In [1]: import numpy as np

In [2]: np.set_printoptions(precision=2, suppress=True, linewidth=140, sign=" ")

In [3]: J = np.array([[15, 0, 21, 0], [5, 5, 7, 7], [21, 0, -15, 0], [7, 7, -5, -5]])

In [4]: left, sigma = np.linalg.svd(J)
Traceback (most recent call last):
  Cell In[4], line 1
    left, sigma = np.linalg.svd(J)
ValueError: too many values to unpack (expected 2)


In [5]: left, sigma, VT = np.linalg.svd(J, full_matrices=False)

In [6]: np.allclose(left * sigma @ VT, J)
Out[6]: True

In [7]: (sigma > 1e-8).sum()
Out[7]: np.int64(4)

In [8]: np.round(left.T @ J @ VT.T, 2) + 0
Out[8]: 
array([[ 27.35,   0.  ,   0.  ,   0.  ],
       [  0.  ,  27.35,   0.  ,   0.  ],
       [  0.  ,   0.  ,   8.12,   0.  ],
       [  0.  ,   0.  ,   0.  ,   8.12]])

In [9]: sigma
Out[9]: array([ 27.35,  27.35,   8.12,   8.12])

In [10]: left.shape, sigma.shape, VT.shape
Out[10]: ((4, 4), (4,), (4, 4))

In [11]: np.cumsum(sigma ** 2) / np.sum(sigma ** 2)
Out[11]: array([ 0.46,  0.92,  0.96,  1.  ])

In [12]: O = J.astype(float).copy()

In [13]: for j in range(4):
    ...:     O[:, j] -= O[:, :j] @ (O[:, :j].T @ O[:, j])
    ...:     O[:, j] /= np.linalg.norm(O[:, j])
    ...: 

In [14]: O
Out[14]: 
array([[ 0.55, -0.18,  0.77, -0.26],
       [ 0.18,  0.55,  0.26,  0.77],
       [ 0.77, -0.26, -0.55,  0.18],
       [ 0.26,  0.77, -0.18, -0.55]])

In [15]: W0 = np.array([[-0.2, 0.7, -1.8, 0.6],
    ...:     [0.3, 0.5, -0.6, -0.4],
    ...:     [-0.8, 0.3, -1.1, 0.2],
    ...:     [0.7, 1.2, 0.4, 0.0],
    ...:     [-1.2, 0.4, -0.4, 1.7],
    ...:     [0.9, 0.6, -0.4, -0.7],
    ...:     [-0.2, 0.2, -1.4, 1.8],
    ...:     [-1.7, 0.1, 0.3, -0.9],
    ...:     [1.3, -0.9, -0.9, 0.4],
    ...:     [1.7, 0.1, 1.3, -0.6],
    ...:     [0.0, -2.3, -0.2, -0.4],
    ...:     [-0.2, 1.9, 1.5, 0.7],
    ...:     [0.4, 0.8, 1.9, 0.4],
    ...:     [-1.0, 0.4, 0.5, 1.0],
    ...:     [1.3, 0.0, 0.4, 0.1],
    ...:     [0.2, 1.4, -1.7, 1.3],
    ...:     [-1.8, 0.6, 0.3, -0.5],
    ...:     [0.5, 0.4, -0.8, -0.1],
    ...:     [0.3, 0.1, -0.6, 0.4],
    ...:     [-0.7, -1.0, 0.1, 0.5]])

In [16]: rng = np.random.default_rng(92)

In [17]: W0[:, 0] = 5 * W0[:, 1] + 0.05 * rng.normal(size=20)

In [18]: W0
Out[18]: 
array([[  3.38,   0.7 ,  -1.8 ,   0.6 ],
       [  2.45,   0.5 ,  -0.6 ,  -0.4 ],
       [  1.43,   0.3 ,  -1.1 ,   0.2 ],
       [  5.93,   1.2 ,   0.4 ,   0.  ],
       [  1.98,   0.4 ,  -0.4 ,   1.7 ],
       [  3.06,   0.6 ,  -0.4 ,  -0.7 ],
       [  0.96,   0.2 ,  -1.4 ,   1.8 ],
       [  0.5 ,   0.1 ,   0.3 ,  -0.9 ],
       [ -4.51,  -0.9 ,  -0.9 ,   0.4 ],
       [  0.49,   0.1 ,   1.3 ,  -0.6 ],
       [-11.52,  -2.3 ,  -0.2 ,  -0.4 ],
       [  9.57,   1.9 ,   1.5 ,   0.7 ],
       [  4.03,   0.8 ,   1.9 ,   0.4 ],
       [  1.99,   0.4 ,   0.5 ,   1.  ],
       [ -0.07,   0.  ,   0.4 ,   0.1 ],
       [  6.96,   1.4 ,  -1.7 ,   1.3 ],
       [  2.98,   0.6 ,   0.3 ,  -0.5 ],
       [  1.98,   0.4 ,  -0.8 ,  -0.1 ],
       [  0.5 ,   0.1 ,  -0.6 ,   0.4 ],
       [ -4.98,  -1.  ,   0.1 ,   0.5 ]])

In [19]: W0 @ W0
Traceback (most recent call last):
  Cell In[19], line 1
    W0 @ W0
ValueError: matmul: Input operand 1 has a mismatch in its core dimension 0, with gufunc signature (n?,k),(k,m?)->(n?,m?) (size 20 is different from 4)


In [20]: cov = W0.T @ W0

In [21]: cov
Out[21]: 
array([[420.48,  84.17,   6.7 ,  21.71],
       [ 84.17,  16.85,   1.23,   4.38],
       [  6.7 ,   1.23,  20.14,  -5.43],
       [ 21.71,   4.38,  -5.43,  12.69]])

In [22]: round(np.trace(cov), 2), round(float((W0 ** 2).sum()), 2)
Out[22]: (np.float64(470.16), 470.16)

In [23]: np.round(np.linalg.eigvalsh(cov)[::-1], 2) + 0
Out[23]: array([ 438.58,   22.96,    8.62,    0.  ])

In [24]: np.round(np.linalg.svd(W0, compute_uv=False) ** 2, 2) + 0
Out[24]: array([ 438.58,   22.96,    8.62,    0.  ])

In [25]: O, r_ = np.linalg.qr(W0)

In [26]: np.allclose(r_.T @ r_, W0.T @ W0)
Out[26]: True

In [27]: np.round(O @ r_, 2) + 0
Out[27]: 
array([[  3.38,   0.7 ,  -1.8 ,   0.6 ],
       [  2.45,   0.5 ,  -0.6 ,  -0.4 ],
       [  1.43,   0.3 ,  -1.1 ,   0.2 ],
       [  5.93,   1.2 ,   0.4 ,   0.  ],
       [  1.98,   0.4 ,  -0.4 ,   1.7 ],
       [  3.06,   0.6 ,  -0.4 ,  -0.7 ],
       [  0.96,   0.2 ,  -1.4 ,   1.8 ],
       [  0.5 ,   0.1 ,   0.3 ,  -0.9 ],
       [ -4.51,  -0.9 ,  -0.9 ,   0.4 ],
       [  0.49,   0.1 ,   1.3 ,  -0.6 ],
       [-11.52,  -2.3 ,  -0.2 ,  -0.4 ],
       [  9.57,   1.9 ,   1.5 ,   0.7 ],
       [  4.03,   0.8 ,   1.9 ,   0.4 ],
       [  1.99,   0.4 ,   0.5 ,   1.  ],
       [ -0.07,   0.  ,   0.4 ,   0.1 ],
       [  6.96,   1.4 ,  -1.7 ,   1.3 ],
       [  2.98,   0.6 ,   0.3 ,  -0.5 ],
       [  1.98,   0.4 ,  -0.8 ,  -0.1 ],
       [  0.5 ,   0.1 ,  -0.6 ,   0.4 ],
       [ -4.98,  -1.  ,   0.1 ,   0.5 ]])

In [28]: np.round(O.T @ O, 2) + 0
Out[28]: 
array([[ 1.,  0.,  0.,  0.],
       [ 0.,  1.,  0.,  0.],
       [ 0.,  0.,  1.,  0.],
       [ 0.,  0.,  0.,  1.]])

In [29]: np.abs(np.diag(r_))
Out[29]: array([ 20.51,   0.04,   3.63,   3.15])

In [30]: vals, evecs = np.linalg.eig(J)

In [31]: round(np.prod(vals), 2)
Out[31]: np.float64(49284.0)

In [32]: np.sort(np.linalg.eigvals(J @ J))
Out[32]: array([  74.,   74.,  666.,  666.])

In [33]: x0 = np.array([2, 1, -1, 1])

In [34]: y = W0 @ x0

In [35]: np.linalg.solve(W0.T @ W0, W0.T @ y)
Out[35]: array([ 2.,  1., -1.,  1.])

In [36]: y = y + 0.3 * rng.normal(size=20)

In [37]: y
Out[37]: 
array([  9.62,   6.02,   4.3 ,  12.83,   6.44,   5.97,   5.24,  -0.07,  -7.99,  -0.22, -25.46,  20.31,   7.36,   5.07,  -0.59,  18.02,
         6.73,   4.74,   1.24, -10.39])

In [38]: beta, *_ = np.linalg.lstsq(W0, y)

In [39]: beta.round()
Out[39]: array([-1., 16., -1.,  1.])

In [40]: arr = np.loadtxt("w.csv", delimiter=",")

In [41]: arr
Out[41]: 
array([[ 1.5,  1.4, -0.9,  1.7],
       [-0.2,  0.6, -0.9,  1.1],
       [ 0.3, -0.2,  1.1, -2. ],
       [ 0.1,  2. ,  0.4, -1. ],
       [-0.8,  0.2,  0.2,  0.4],
       [-0.1,  0.6,  0.3, -0.6],
       [ 1.4,  1.6,  0.4, -0.7],
       [-0.3,  0.7,  0.4,  0.4],
       [-0.1,  0. , -1.3, -1.1],
       [-0.4, -0.8,  0.8,  0.3],
       [ 1. , -0.2, -0.9, -0.9],
       [ 6. , 10. ,  0. , 24. ],
       [ 1.9, -0.5,  0.3, -0.4],
       [-0.9,  0.3,  1.2, -0.2],
       [-1.6, -0.2, -2.2,  1.5],
       [ 1.6,  0.5,  0. , -0.7]])

In [42]: Ac = arr - arr.mean(axis=0)

In [43]: left, sigma, VT = np.linalg.svd(Ac, full_matrices=False)

In [44]: np.abs(VT[-1])
Out[44]: array([ 0.31,  0.86,  0.29,  0.27])

In [45]: VT[0] * np.sign(VT[0, np.abs(VT[0]).argmax()])
Out[45]: array([ 0.21,  0.36, -0.01,  0.91])

In [46]: sigma
Out[46]: array([ 26.03,   4.5 ,   3.36,   2.59])

In [47]: A = np.eye(5, dtype=int)[rng.permutation(5)] * np.array([-3, -2, -3, -2, 3])

In [48]: A
Out[48]: 
array([[ 0,  0,  0,  0,  3],
       [ 0,  0, -3,  0,  0],
       [-3,  0,  0,  0,  0],
       [ 0,  0,  0, -2,  0],
       [ 0, -2,  0,  0,  0]])

In [49]: np.linalg.svd(A, compute_uv=False)
Out[49]: array([ 3.,  3.,  3.,  2.,  2.])

In [50]: A @ A.T
Out[50]: 
array([[ 9,  0,  0,  0,  0],
       [ 0,  9,  0,  0,  0],
       [ 0,  0,  9,  0,  0],
       [ 0,  0,  0,  4,  0],
       [ 0,  0,  0,  0,  4]])

In [51]: z = rng.permutation(5)

In [52]: z
Out[52]: array([ 1,  4,  0,  3,  2])

In [53]: A2 = A[z][:, z]

In [54]: round(np.linalg.det(A2), 2), round(np.linalg.det(A[z]), 2)
Out[54]: (np.float64(-108.0), np.float64(108.0))

In [55]: A2
Out[55]: 
array([[ 0,  0,  0,  0, -3],
       [-2,  0,  0,  0,  0],
       [ 0,  3,  0,  0,  0],
       [ 0,  0,  0, -2,  0],
       [ 0,  0, -3,  0,  0]])

In [56]: np.allclose(A2, A)
Out[56]: False

In [57]: X = np.array([[-2, 2, -2, -7], [-9, -5, -1, 8], [-9, -5, -8, -7], [-8, 8, 5, -5]])

In [58]: np.round(np.linalg.norm(X, 2) / np.linalg.norm(X), 2)
Out[58]: np.float64(0.66)

In [59]: round(np.log10(np.linalg.cond(X)))
Out[59]: 2

In [60]: def softmax(z):
    ...:     e = np.exp(z - z.max(axis=-1, keepdims=True))
    ...:     return e / e.sum(axis=-1, keepdims=True)
    ...: 

In [61]: softmax(X[2])
Out[61]: array([ 0.02,  0.83,  0.04,  0.11])

In [62]: scores = X @ X.T / np.sqrt(4)

In [63]: softmax(scores)[2] @ X
Out[63]: array([-9., -5., -8., -7.])

In [64]: np.abs(X).max()
Out[64]: np.int64(9)

In [65]: np.count_nonzero(X)
Out[65]: np.int64(16)

In [66]: X.shape
Out[66]: (4, 4)

In [67]: np.linalg.matrix_rank(X)
Out[67]: np.int64(4)

In [68]: X.mean(axis=0)
Out[68]: array([-7.  ,  0.  , -1.5 , -2.75])

In [69]: X.sum(axis=1)
Out[69]: array([ -9,  -7, -29,   0])

In [70]: np.unravel_index(np.abs(X).argmax(), X.shape)
Out[70]: (np.int64(1), np.int64(0))

In [71]: np.linalg.svd(X, compute_uv=False)
Out[71]: array([ 16.67,  14.78,  11.51,   0.34])
